$ ipython --no-banner

In [1]: import numpy as np

In [2]: from numpy import linalg as LA

In [3]: np.set_printoptions(precision=3, suppress=True, linewidth=200, sign=" ")

In [4]: rd = lambda a: np.round(a, 3) + 0

In [5]: F = np.load("m.npy")

In [6]: F
Out[6]: 
array([[-2.,  1.,  0.,  0.,  0.,  0.],
       [ 0., -2.,  1.,  0.,  0.,  0.],
       [ 0.,  0., -2.,  1.,  0.,  0.],
       [ 0.,  0.,  0., -2.,  1.,  0.],
       [ 0.,  0.,  0.,  0., -2.,  1.],
       [ 0.,  0.,  0.,  0.,  0., -2.]])

In [7]: Q, vecs = LA.qr(F[:, :5])[0], LA.qr(F[:, 5:])[0]

In [8]: sigma = LA.svd(Q.T @ vecs, compute_uv=False)

In [9]: rd(LA.norm(Q @ Q.T - vecs @ vecs.T, 2))
Out[9]: np.float64(1.0)

In [10]: T = np.stack([F, -2 * F, F[::-1]])

In [11]: (T @ F.T).shape
Out[11]: (3, 6, 6)

In [12]: [int(LA.matrix_rank(LA.matrix_power(F, p))) for p in range(1, 7)]
Out[12]: [6, 6, 6, 6, 6, 6]

In [13]: LA.matrix_rank(F - F[0, 0] * np.eye(6))
Out[13]: np.int64(5)

In [14]: rd(np.sort(LA.eigvals(F)))
Out[14]: array([-2., -2., -2., -2., -2., -2.])

In [15]: F @ F
Out[15]: 
array([[ 4., -4.,  1.,  0.,  0.,  0.],
       [ 0.,  4., -4.,  1.,  0.,  0.],
       [ 0.,  0.,  4., -4.,  1.,  0.],
       [ 0.,  0.,  0.,  4., -4.,  1.],
       [ 0.,  0.,  0.,  0.,  4., -4.],
       [ 0.,  0.,  0.,  0.,  0.,  4.]])

In [16]: (F - F.T) / 2
Out[16]: 
array([[ 0. ,  0.5,  0. ,  0. ,  0. ,  0. ],
       [-0.5,  0. ,  0.5,  0. ,  0. ,  0. ],
       [ 0. , -0.5,  0. ,  0.5,  0. ,  0. ],
       [ 0. ,  0. , -0.5,  0. ,  0.5,  0. ],
       [ 0. ,  0. ,  0. , -0.5,  0. ,  0.5],
       [ 0. ,  0. ,  0. ,  0. , -0.5,  0. ]])

In [17]: (F + F.T) / 2
Out[17]: 
array([[-2. ,  0.5,  0. ,  0. ,  0. ,  0. ],
       [ 0.5, -2. ,  0.5,  0. ,  0. ,  0. ],
       [ 0. ,  0.5, -2. ,  0.5,  0. ,  0. ],
       [ 0. ,  0. ,  0.5, -2. ,  0.5,  0. ],
       [ 0. ,  0. ,  0. ,  0.5, -2. ,  0.5],
       [ 0. ,  0. ,  0. ,  0. ,  0.5, -2. ]])

In [18]: rd(np.sort(np.abs(LA.eigvals(F))))
Out[18]: array([ 2.,  2.,  2.,  2.,  2.,  2.])

In [19]: rd(LA.matrix_power(F, 4))
Out[19]: 
array([[ 16., -32.,  24.,  -8.,   1.,   0.],
       [  0.,  16., -32.,  24.,  -8.,   1.],
       [  0.,   0.,  16., -32.,  24.,  -8.],
       [  0.,   0.,   0.,  16., -32.,  24.],
       [  0.,   0.,   0.,   0.,  16., -32.],
       [  0.,   0.,   0.,   0.,   0.,  16.]])

In [20]: F @ F
Out[20]: 
array([[ 4., -4.,  1.,  0.,  0.,  0.],
       [ 0.,  4., -4.,  1.,  0.,  0.],
       [ 0.,  0.,  4., -4.,  1.,  0.],
       [ 0.,  0.,  0.,  4., -4.,  1.],
       [ 0.,  0.,  0.,  0.,  4., -4.],
       [ 0.,  0.,  0.,  0.,  0.,  4.]])

In [21]: rd(LA.det(F))
Out[21]: np.float64(64.0)

In [22]: F - F[0]
Out[22]: 
array([[ 0.,  0.,  0.,  0.,  0.,  0.],
       [ 2., -3.,  1.,  0.,  0.,  0.],
       [ 2., -1., -2.,  1.,  0.,  0.],
       [ 2., -1.,  0., -2.,  1.,  0.],
       [ 2., -1.,  0.,  0., -2.,  1.],
       [ 2., -1.,  0.,  0.,  0., -2.]])

In [23]: np.count_nonzero(F)
Out[23]: np.int64(11)

In [24]: np.unravel_index(np.abs(F).argmax(), F.shape)
Out[24]: (np.int64(0), np.int64(0))

In [25]: mat = np.load("w.npy")

In [26]: mat
Out[26]: 
array([[ 1,  0,  1,  1,  1,  2,  2],
       [ 2,  1,  0,  1,  1,  1,  2],
       [ 2,  2,  1,  0,  1,  1,  1],
       [ 1,  2,  2,  1,  0,  1,  1],
       [ 1,  1,  2,  2,  1,  0,  1],
       [ 1,  1,  1,  2,  2,  1,  0],
       [ 0,  1,  1,  1,  2,  2,  1]])

In [27]: other = mat / np.sqrt((mat ** 2).mean(axis=1, keepdims=True))

In [28]: LA.matrix_rank(other) == LA.matrix_rank(mat)
Out[28]: np.True_

In [29]: LA.matrix_rank(mat - mat.mean(axis=1, keepdims=True))
Out[29]: np.int64(6)

In [30]: rd(LA.norm(other, axis=1))
Out[30]: array([ 2.646,  2.646,  2.646,  2.646,  2.646,  2.646,  2.646])

In [31]: rd(mat - mat.mean(axis=1, keepdims=True))
Out[31]: 
array([[-0.143, -1.143, -0.143, -0.143, -0.143,  0.857,  0.857],
       [ 0.857, -0.143, -1.143, -0.143, -0.143, -0.143,  0.857],
       [ 0.857,  0.857, -0.143, -1.143, -0.143, -0.143, -0.143],
       [-0.143,  0.857,  0.857, -0.143, -1.143, -0.143, -0.143],
       [-0.143, -0.143,  0.857,  0.857, -0.143, -1.143, -0.143],
       [-0.143, -0.143, -0.143,  0.857,  0.857, -0.143, -1.143],
       [-1.143, -0.143, -0.143, -0.143,  0.857,  0.857, -0.143]])

In [32]: feats = np.array([[27, -18, -3, 3, -15, 12, 6, -15],
    ...:     [-18, 18, 6, -2, 6, -5, -3, 6],
    ...:     [-3, 6, 15, -5, 7, -2, 10, -5],
    ...:     [3, -2, -5, 4, -7, -3, -6, 1],
    ...:     [-15, 6, 7, -7, 19, -4, 6, 7],
    ...:     [12, -5, -2, -3, -4, 23, 9, -11],
    ...:     [6, -3, 10, -6, 6, 9, 14, -9],
    ...:     [-15, 6, -5, 1, 7, -11, -9, 13]])

In [33]: U, sigma, VT = LA.svd(feats)

In [34]: vecs = VT[:(sigma > 1e-8).sum()]

In [35]: rng = np.random.default_rng(538233)

In [36]: x = feats[7] + 3 * feats[2] + rng.integers(2) * np.eye(8)[0]

In [37]: x
Out[37]: array([-23.,  24.,  40., -14.,  28., -17.,  21.,  -2.])

In [38]: rd(np.diag(vecs.T @ vecs))
Out[38]: array([ 0.47 ,  0.672,  0.583,  0.117,  0.625,  0.861,  0.364,  0.31 ])

In [39]: np.allclose(vecs.T @ vecs @ x, x)
Out[39]: False

In [40]: LA.matrix_rank(np.vstack([feats, x]))
Out[40]: np.int64(5)

In [41]: rd(np.sort(np.abs(LA.eigvals(feats))))
Out[41]: array([  0.   ,   0.   ,   0.   ,   0.   ,  13.936,  15.711,  38.129,  65.224])

In [42]: (feats + feats.T) / 2
Out[42]: 
array([[ 27., -18.,  -3.,   3., -15.,  12.,   6., -15.],
       [-18.,  18.,   6.,  -2.,   6.,  -5.,  -3.,   6.],
       [ -3.,   6.,  15.,  -5.,   7.,  -2.,  10.,  -5.],
       [  3.,  -2.,  -5.,   4.,  -7.,  -3.,  -6.,   1.],
       [-15.,   6.,   7.,  -7.,  19.,  -4.,   6.,   7.],
       [ 12.,  -5.,  -2.,  -3.,  -4.,  23.,   9., -11.],
       [  6.,  -3.,  10.,  -6.,   6.,   9.,  14.,  -9.],
       [-15.,   6.,  -5.,   1.,   7., -11.,  -9.,  13.]])

In [43]: np.allclose(feats, feats.T)
Out[43]: True

In [44]: np.count_nonzero(feats)
Out[44]: np.int64(64)

In [45]: rd(LA.norm(feats))
Out[45]: np.float64(78.416)

In [46]: feats.shape
Out[46]: (8, 8)

In [47]: feats - feats[0]
Out[47]: 
array([[  0,   0,   0,   0,   0,   0,   0,   0],
       [-45,  36,   9,  -5,  21, -17,  -9,  21],
       [-30,  24,  18,  -8,  22, -14,   4,  10],
       [-24,  16,  -2,   1,   8, -15, -12,  16],
       [-42,  24,  10, -10,  34, -16,   0,  22],
       [-15,  13,   1,  -6,  11,  11,   3,   4],
       [-21,  15,  13,  -9,  21,  -3,   8,   6],
       [-42,  24,  -2,  -2,  22, -23, -15,  28]])

In [48]: feats.sum(axis=0)
Out[48]: array([ -3,   8,  23, -15,  19,  19,  27, -13])

In [49]: LA.matrix_rank(feats)
Out[49]: np.int64(4)

In [50]: U, sigma, VT = LA.svd(feats, full_matrices=False)

In [51]: rd(U.T @ U)
Out[51]: 
array([[ 1.,  0.,  0.,  0.,  0.,  0.,  0.,  0.],
       [ 0.,  1.,  0.,  0.,  0.,  0.,  0.,  0.],
       [ 0.,  0.,  1.,  0.,  0.,  0.,  0.,  0.],
       [ 0.,  0.,  0.,  1.,  0.,  0.,  0.,  0.],
       [ 0.,  0.,  0.,  0.,  1.,  0.,  0.,  0.],
       [ 0.,  0.,  0.,  0.,  0.,  1.,  0.,  0.],
       [ 0.,  0.,  0.,  0.,  0.,  0.,  1.,  0.],
       [ 0.,  0.,  0.,  0.,  0.,  0.,  0.,  1.]])

In [52]: rd(sigma)
Out[52]: array([ 65.224,  38.129,  15.711,  13.936,   0.   ,   0.   ,   0.   ,   0.   ])

In [53]: (sigma > 1e-8).sum()
Out[53]: np.int64(4)

In [54]: rd(np.abs(VT[0]))
Out[54]: array([ 0.628,  0.395,  0.082,  0.048,  0.343,  0.392,  0.17 ,  0.375])

In [55]: np.allclose(U * sigma @ VT, feats)
Out[55]: True

In [56]: rk = LA.matrix_rank(feats)

In [57]: rk
Out[57]: np.int64(4)

In [58]: N = LA.svd(feats)[2][rk:].T

In [59]: [int(LA.matrix_rank(np.delete(feats, i, axis=0))) for i in range(8)]
Out[59]: [4, 4, 4, 4, 4, 4, 4, 4]

In [60]: m1 = np.load("test15.npy")

In [61]: m1
Out[61]: 
array([[   4,    5,    6,    7,    8,    9,   10,   11,   12],
       [  13,   14,   15,   16,   17,   18,   19,   20,   21],
       [  22,   23,   24,   25,   26,   27,   28,   29,   30],
       [  31,   32,   33,   34,   35,   36,   37,   38,   39],
       [  40,   41,   42,   43,   44,   45,   46,   47,   48],
       [  49,   50,   51,   52,   53,   54,   55,   56,   57],
       [  58,   59,   60,   61,   62,   63,   64,   65,   66],
       [  67,   68,   69,   70,   71,   72,   73,   74,   75],
       [  76,   77,   78,   79,   80,   81,   82,   83,   84],
       [  85,   86,   87,   88,   89,   90,   91,   92,   93],
       [  94,   95,   96,   97,   98,   99,  100,  101,  102],
       [ 103,  104,  105,  106,  107,  108,  109,  110,  111],
       [ 112,  113,  114,  115,  116,  117,  118,  119,  120]])

In [62]: other = m1 / np.sqrt((m1 ** 2).mean(axis=1, keepdims=True))

In [63]: rd(other[0])
Out[63]: array([ 0.476,  0.595,  0.714,  0.833,  0.952,  1.071,  1.19 ,  1.309,  1.427])
